>>> import numpy as np
>>> import numpy.linalg as la
>>> np.set_printoptions(suppress=True, linewidth=200)
>>> X = np.loadtxt("block4.csv", delimiter=",")
>>> X
array([[ 0.,  1.,  0.,  1.,  3.],
       [ 1.,  4.,  0.,  2.,  3.],
       [ 3.,  4.,  3.,  5.,  6.],
       [ 3.,  5.,  4.,  5.,  7.],
       [ 6.,  6.,  6.,  7.,  8.],
       [ 8.,  9.,  7.,  8.,  8.],
       [10., 11.,  9.,  8., 11.],
       [11., 12., 11., 11., 12.],
       [12., 13., 13., 12., 14.],
       [13., 14., 16., 15., 14.],
       [15., 14., 16., 18., 15.],
       [16., 17., 16., 20., 16.],
       [16., 20., 16., 21., 19.],
       [17., 23., 18., 21., 19.],
       [17., 25., 20., 21., 19.],
       [20., 25., 20., 21., 20.],
       [21., 27., 21., 22., 22.],
       [21., 29., 22., 22., 24.],
       [21., 32., 25., 23., 24.],
       [22., 32., 27., 23., 25.],
       [25., 34., 28., 25., 28.],
       [27., 35., 29., 25., 28.],
       [27., 35., 32., 28., 31.],
       [30., 35., 32., 31., 34.],
       [33., 35., 34., 32., 36.],
       [35., 37., 36., 34., 37.],
       [38., 38., 39., 36., 40.],
       [39., 41., 40., 36., 41.],
       [42., 43., 43., 37., 43.],
       [43., 45., 43., 40., 45.],
       [44., 47., 43., 42., 46.],
       [45., 49., 44., 45., 48.],
       [45., 50., 46., 46., 48.],
       [47., 50., 46., 48., 48.],
       [47., 52., 47., 50., 49.]])
>>> Ac = X - X.mean(axis=0)
>>> left, sv, VT = la.svd(Ac, full_matrices=False)
>>> np.round(sv ** 2 / (sv ** 2).sum(), 3)
array([0.99 , 0.006, 0.003, 0.001, 0.001])
>>> (np.sign(left[:, 0]) == np.sign(left[0, 0])).astype(int)
array([1, 1, 1, 1, 1, 1, 1, 1, 1, 1, 1, 1, 1, 1, 1, 1, 1, 1, 0, 0, 0, 0, 0, 0, 0, 0, 0, 0, 0, 0, 0, 0, 0, 0, 0])
>>> np.round(np.abs(VT[-1]), 3)
array([0.756, 0.123, 0.16 , 0.114, 0.612])
>>> sv.round(3)
array([190.117,  14.26 ,  10.372,   6.048,   4.425])
>>> la.matrix_rank(Ac)
np.int64(5)
>>> np.searchsorted(np.cumsum(sv ** 2) / (sv ** 2).sum(), 0.9) + 1
np.int64(1)
>>> np.round((sv ** 2).sum() ** 2 / (sv ** 4).sum(), 3)
np.float64(1.02)
>>> Ac = (X - X.mean(axis=0)) / X.std(axis=0)
>>> np.argwhere(np.abs(Ac) > 2)
array([], shape=(0, 2), dtype=int64)
>>> coef = la.lstsq(np.delete(Ac, 4, axis=1), Ac[:, 4])[0]
>>> coef.round(3)
array([0.717, 0.079, 0.186, 0.018])
>>> round(float(1 - np.var(Ac[:, 4] - np.delete(Ac, 4, axis=1) @ coef)), 3)
0.995
>>> data = np.array([[-3.53, 2.97, 0.57, 0.76],
...     [2.0, -0.6, 0.72, 0.44],
...     [-1.65, 0.25, -0.83, -0.56],
...     [-2.4, 1.7, 0.08, 0.26],
...     [-2.81, 3.44, 1.49, 1.47]])
>>> G = data.T @ data
>>> np.round(la.eigvalsh(G)[::-1], 3) + 0
array([57.177,  6.701,  0.   ,  0.   ])
>>> np.round(la.svd(data, compute_uv=False) ** 2, 3) + 0
array([57.177,  6.701,  0.   ,  0.   ])
>>> G.round(3)
array([[ 32.839, -25.843,  -3.582,  -5.634],
       [-25.843,  23.967,   6.315,   7.352],
       [ -3.582,   6.315,   3.759,   3.426],
       [ -5.634,   7.352,   3.426,   3.313]])
>>> left, sv, VT = la.svd(data)
>>> np.argmax(sv[:-1] / (sv[1:] + 1e-6)) + 1
np.int64(2)
>>> other = left[:, :2] @ np.diag(sv[:2]) @ VT[:2]
>>> la.matrix_rank(data, rtol=0.05)
np.int64(2)
>>> other.round(3)
array([[-3.53,  2.97,  0.57,  0.76],
       [ 2.  , -0.6 ,  0.72,  0.44],
       [-1.65,  0.25, -0.83, -0.56],
       [-2.4 ,  1.7 ,  0.08,  0.26],
       [-2.81,  3.44,  1.49,  1.47]])
>>> m1 = np.loadtxt("a.csv", delimiter=",")
>>> m1
array([[-0.2,  0.5, -2.2, 10.5,  1.8,  0.4, -1.3,  0.1],
       [-1. ,  0.9, -0.8, -2. ,  0.4, -0.3,  0.5, -1.8],
       [ 0. ,  0.2, -0.3, -9. ,  0.3,  0.9,  1.6,  0.1]])
>>> m1.reshape(2, -1)
array([[-0.2,  0.5, -2.2, 10.5,  1.8,  0.4, -1.3,  0.1, -1. ,  0.9, -0.8, -2. ],
       [ 0.4, -0.3,  0.5, -1.8,  0. ,  0.2, -0.3, -9. ,  0.3,  0.9,  1.6,  0.1]])
>>> t3 = m1.reshape(3, 2, -1)
>>> np.swapaxes(t3, 1, 2)[0]
array([[-0.2,  1.8],
       [ 0.5,  0.4],
       [-2.2, -1.3],
       [10.5,  0.1]])
>>> la.matrix_rank(m1)
np.int64(3)
>>> np.unravel_index(np.abs(m1).argmax(), m1.shape)
(np.int64(0), np.int64(3))
>>> np.count_nonzero(m1)
np.int64(23)
>>> m1[3]
Traceback (most recent call last):
  File "<python-input-37>", line 1, in <module>
    m1[3]
    ~~^^^
IndexError: index 3 is out of bounds for axis 0 with size 3
>>> np.round(la.svd(m1, compute_uv=False), 3)
array([14.24 ,  2.961,  1.926])
>>> np.round(m1 - m1[0], 3)
array([[  0. ,   0. ,   0. ,   0. ,   0. ,   0. ,   0. ,   0. ],
       [ -0.8,   0.4,   1.4, -12.5,  -1.4,  -0.7,   1.8,  -1.9],
       [  0.2,  -0.3,   1.9, -19.5,  -1.5,   0.5,   2.9,   0. ]])
>>> np.round(m1.sum(axis=1), 3)
array([ 9.6, -4.1, -6.2])
>>> np.round(m1.mean(axis=0), 3)
array([-0.4  ,  0.533, -1.1  , -0.167,  0.833,  0.333,  0.267, -0.533])
>>> t = np.deg2rad(72)
>>> K = np.eye(4)
>>> K[np.ix_([0, 2], [0, 2])] = [[np.cos(t), -np.sin(t)], [np.sin(t), np.cos(t)]]
>>> K.round(3)
array([[ 0.309,  0.   , -0.951,  0.   ],
       [ 0.   ,  1.   ,  0.   ,  0.   ],
       [ 0.951,  0.   ,  0.309,  0.   ],
       [ 0.   ,  0.   ,  0.   ,  1.   ]])
>>> u, g = K[1], K[3]
>>> u @ g
np.float64(0.0)
>>> pr = (u @ g) / (u @ u) * u
>>> np.outer(u, g)
array([[0., 0., 0., 0.],
       [0., 0., 0., 1.],
       [0., 0., 0., 0.],
       [0., 0., 0., 0.]])
>>> (g - pr) @ u
np.float64(0.0)
>>> round(float(la.norm(u + g) ** 2 + la.norm(u - g) ** 2), 3)
4.0
>>> rng = np.random.default_rng(842816)
>>> other = m1 + rng.integers(-2, 3, (3, 1)) @ rng.integers(-2, 3, (1, 8))
>>> other.round(3)
array([[-1.2, -1.5, -2.2, 10.5,  3.8,  0.4, -0.3,  2.1],
       [-2. , -1.1, -0.8, -2. ,  2.4, -0.3,  1.5,  0.2],
       [ 2. ,  4.2, -0.3, -9. , -3.7,  0.9, -0.4, -3.9]])
>>> np.round(other - m1, 3)
array([[-1., -2.,  0.,  0.,  2.,  0.,  1.,  2.],
       [-1., -2.,  0.,  0.,  2.,  0.,  1.,  2.],
       [ 2.,  4.,  0.,  0., -4.,  0., -2., -4.]])
>>> u, g = other[0], other[1]
>>> u @ u
np.float64(137.88)
>>> round(float(u @ g), 3)
-6.22
>>> pr = (u @ g) / (u @ u) * u
>>> round(la.norm(u + g) ** 2 + la.norm(u - g) ** 2, 3)
np.float64(311.74)
>>> np.round((g - pr) @ u, 3)
np.float64(0.0)
>>> E = np.array([[8, 6, -10, -2, 2, 12],
...     [6, 13, -12, -5, 5, 3],
...     [-10, -12, 22, -6, -5, -6],
...     [-2, -5, -6, 17, -1, -9],
...     [2, 5, -5, -1, 2, 0],
...     [12, 3, -6, -9, 0, 27]])
>>> evals, V = la.eigh(E)
>>> x = np.array([-1, -2, -1, 3, -2, 3])
>>> np.round(la.eigvalsh(E[1:, 1:]), 3) + 0
array([ 0.   ,  0.   , 15.039, 28.655, 37.306])
>>> (np.sign(V[:, -1].round(6)) == np.sign(V[0, -1].round(6))).astype(int)
array([1, 1, 0, 0, 1, 1])
>>> np.abs(E).sum(axis=1).max(), np.round(np.abs(evals).max(), 3)
(np.int64(61), np.float64(44.95))
>>> round(x @ E @ x / (x @ x), 3), np.round(evals[0], 3), round(float(evals[-1]), 3)
(np.float64(12.714), np.float64(-0.0), 44.95)
>>> x @ E @ x
np.int64(356)
>>> E[0] @ E[5]
np.int64(516)
>>> round(float(la.norm(E[0] - E[5])), 3)
17.861
>>> np.round(la.norm(E, axis=1), 3)
array([18.762, 20.199, 28.723, 20.881,  7.681, 31.607])
>>> np.round(la.norm(E, "nuc"), 3)
np.float64(89.0)
>>> np.round(la.norm(E, 1), 3), np.round(la.norm(E, np.inf), 3)
(np.float64(61.0), np.float64(61.0))
>>> evals, V = la.eigh(E)
>>> (evals > 1e-8).sum(), (evals < -1e-8).sum()
(np.int64(3), np.int64(0))
>>> np.round(np.abs(V[:, -1]), 3)
array([0.415, 0.378, 0.516, 0.186, 0.128, 0.606])
>>> np.round(V @ np.diag(evals) @ V.T, 3) + 0
array([[  8.,   6., -10.,  -2.,   2.,  12.],
       [  6.,  13., -12.,  -5.,   5.,   3.],
       [-10., -12.,  22.,  -6.,  -5.,  -6.],
       [ -2.,  -5.,  -6.,  17.,  -1.,  -9.],
       [  2.,   5.,  -5.,  -1.,   2.,   0.],
       [ 12.,   3.,  -6.,  -9.,   0.,  27.]])
>>> evals.sum(), np.trace(E)
(np.float64(89.0), np.int64(89))
>>> np.abs(V[:, -1]).round(6).argmax()
np.int64(5)
>>> np.round(V.T @ V, 3) + 0
array([[1., 0., 0., 0., 0., 0.],
       [0., 1., 0., 0., 0., 0.],
       [0., 0., 1., 0., 0., 0.],
       [0., 0., 0., 1., 0., 0.],
       [0., 0., 0., 0., 1., 0.],
       [0., 0., 0., 0., 0., 1.]])
>>> np.count_nonzero(E)
np.int64(34)
>>> np.round(la.svd(E, compute_uv=False), 3) + 0
array([44.95 , 28.669, 15.381,  0.   ,  0.   ,  0.   ])
>>> E.shape
(6, 6)
>>> arr = np.vander(np.arange(4) - 3, 4, increasing=True)
>>> arr
array([[  1,  -3,   9, -27],
       [  1,  -2,   4,  -8],
       [  1,  -1,   1,  -1],
       [  1,   0,   0,   0]])
>>> idx = rng.permutation(4)
>>> idx
array([0, 1, 2, 3])
>>> other = arr[idx][:, idx]
>>> np.allclose(other, arr)
True
>>> np.round(np.sort(np.abs(la.eigvals(other))), 3)
array([0.744, 0.744, 4.655, 4.655])
>>> round(la.det(other), 3), round(float(la.det(arr[idx])), 3)
(np.float64(12.0), 12.0)
>>> (arr - arr.T) / 2
array([[  0. ,  -2. ,   4. , -14. ],
       [  2. ,   0. ,   2.5,  -4. ],
       [ -4. ,  -2.5,   0. ,  -0.5],
       [ 14. ,   4. ,   0.5,   0. ]])
>>> np.round(np.sort(np.abs(la.eigvals(arr))), 3)
array([0.744, 0.744, 4.655, 4.655])
>>> np.allclose(arr @ arr.T, arr.T @ arr)
False
>>> np.round(np.abs(la.eigvals(arr)).max(), 3)
np.float64(4.655)
>>> (arr + arr.T) / 2
array([[  1. ,  -1. ,   5. , -13. ],
       [ -1. ,  -2. ,   1.5,  -4. ],
       [  5. ,   1.5,   1. ,  -0.5],
       [-13. ,  -4. ,  -0.5,   0. ]])
>>> arr @ arr
array([[-20,  -6,   6, -12],
       [ -5,  -3,   5, -15],
       [  0,  -2,   6, -20],
       [  1,  -3,   9, -27]])
>>> F = np.array([[2.0, 0.0, 0.0], [0.0, 0.0, 3.0], [0.0, 2.0, 2.0]])
>>> F
array([[2., 0., 0.],
       [0., 0., 3.],
       [0., 2., 2.]])
>>> hat = np.triu(np.array([[4, 1, 2], [2, 1, 1], [4, 4, 3]]), 1) + np.eye(3)
>>> other = hat @ F @ la.inv(hat)
>>> hat @ F - F @ hat
array([[ 0.,  2.,  3.],
       [ 0.,  2.,  2.],
       [ 0.,  0., -2.]])
>>> np.trace(other), np.trace(F)
(np.float64(4.0), np.float64(4.0))
>>> u, g = F[2], F[1]
>>> u @ u
np.float64(8.0)
>>> pr = (u @ g) / (u @ u) * u
>>> (g - pr) @ u
np.float64(0.0)
>>> np.outer(u, g)
array([[0., 0., 0.],
       [0., 0., 6.],
       [0., 0., 6.]])
>>> la.matrix_rank(np.outer(u, g))
np.int64(1)
>>> W0 = np.array([[12, 3, 7, 10, 8, 14, 15],
...     [3, 18, 9, 1, 12, 6, 5],
...     [7, 9, 14, 9, 13, 3, 10],
...     [10, 1, 9, 14, 13, 10, 13],
...     [8, 12, 13, 13, 8, 12, 15],
...     [14, 6, 3, 10, 12, 8, 7],
...     [15, 5, 10, 13, 15, 7, 10]])
>>> x = np.array([2, 1, 1, 2, 2, -1, -2])
>>> y = W0 @ x
>>> y
array([26, 43, 58, 48, 41, 59, 74])
>>> np.round(la.solve(W0, -3 * y), 3)
array([-6., -3., -3., -6., -6.,  3.,  6.])
>>> np.round(la.solve(W0.T, W0[2]), 3) + 0
array([0., 0., 1., 0., 0., 0., 0.])
